>>> import numpy as np
>>> from numpy import linalg as LA
>>> np.set_printoptions(suppress=True, linewidth=160)
>>> def tidy(a):
...     return np.round(a, 1) + 0
... 
>>> data = np.load("x.npy")
>>> data
array([[ 3,  3,  3,  0],
       [-1, -3, -1, -2],
       [-2,  3, -2, -3],
       [ 3,  1,  1,  3]])
>>> q = data.astype(float).copy()
>>> for j in range(4):
...     q[:, j] -= q[:, :j] @ (q[:, :j].T @ q[:, j])
...     q[:, j] /= LA.norm(q[:, j])
... 
>>> tidy(q.T @ q)
array([[1., 0., 0., 0.],
       [0., 1., 0., 0.],
       [0., 0., 1., 0.],
       [0., 0., 0., 1.]])
>>> tidy(q.T @ data)
array([[ 4.8,  1.9,  3.5,  3.5],
       [ 0. ,  4.9,  0.1, -1.3],
       [ 0. ,  0. ,  1.6, -0.9],
       [ 0. ,  0. ,  0. ,  2.6]])
>>> rng = np.random.default_rng(70763)
>>> idx = rng.permutation(4)
>>> idx
array([0, 1, 3, 2])
>>> out = data[idx][:, idx]
>>> out
array([[ 3,  3,  0,  3],
       [-1, -3, -2, -1],
       [ 3,  1,  3,  1],
       [-2,  3, -3, -2]])
>>> np.allclose(out, data)
False
>>> w1 = np.array([[9, 7, -8, 6], [1, 5, -7, -1], [-8, 0, 7, -1], [-7, 5, 6, -4]])
>>> beta = np.array([3, 6, 0, 0])
>>> H = np.maximum(out @ w1 + beta, 0)
>>> print(LA.matrix_rank(H))
4
>>> tidy((H > 0).mean(axis=0))
array([0.8, 0.5, 0.2, 0.8])
>>> (H > 0).astype(int)
array([[1, 1, 0, 1],
       [1, 0, 1, 1],
       [0, 1, 0, 1],
       [1, 0, 0, 0]])
>>> basis = np.array([[4, 5], [0, 2], [0, 2], [2, 1]])
>>> w1 @ basis
array([[ 48,  49],
       [  2,   0],
       [-34, -27],
       [-36, -17]])
>>> (H @ basis).round(6).argmax(axis=1)
array([1, 1, 1, 1])
>>> U, sv, vt = LA.svd(data, full_matrices=False)
>>> tidy(U.T @ data @ vt.T)
array([[7.4, 0. , 0. , 0. ],
       [0. , 5.2, 0. , 0. ],
       [0. , 0. , 2.5, 0. ],
       [0. , 0. , 0. , 1. ]])
>>> tidy(sv / sv[0])
array([1. , 0.7, 0.3, 0.1])
>>> print((sv > 1e-8).sum())
4
>>> tidy(vt @ vt.T)
array([[1., 0., 0., 0.],
       [0., 1., 0., 0.],
       [0., 0., 1., 0.],
       [0., 0., 0., 1.]])
>>> np.abs(U[:, 0]).round(6).argmax()
np.int64(0)
>>> tidy(U.T @ U)
array([[1., 0., 0., 0.],
       [0., 1., 0., 0.],
       [0., 0., 1., 0.],
       [0., 0., 0., 1.]])
>>> arr = np.loadtxt("arr.csv", delimiter=",")
>>> arr
array([[5., 3., 0., 1., 2.],
       [0., 5., 5., 1., 4.],
       [0., 0., 4., 5., 4.],
       [0., 0., 0., 3., 2.],
       [0., 0., 0., 0., 5.]])
>>> idx = rng.permutation(5)
>>> idx
array([0, 4, 1, 2, 3])
>>> out = arr[idx][:, idx]
>>> np.allclose(out, arr)
False
>>> tidy(np.sort(np.abs(LA.eigvals(out))))
array([3., 4., 5., 5., 5.])
>>> print(tidy(LA.det(out)), tidy(LA.det(arr[idx])))
1500.0 -1500.0
>>> proj = np.triu(np.array([[2, 3, 1, 2, 2],
...     [0, 2, 2, 0, 2],
...     [1, 1, 3, 3, 1],
...     [1, 3, 2, 1, 1],
...     [1, 0, 1, 0, 3]]), 1) + np.eye(5)
>>> out = proj @ arr @ LA.inv(proj)
>>> print(LA.matrix_rank(out))
5
>>> print(tidy(LA.det(out)))
1500.0
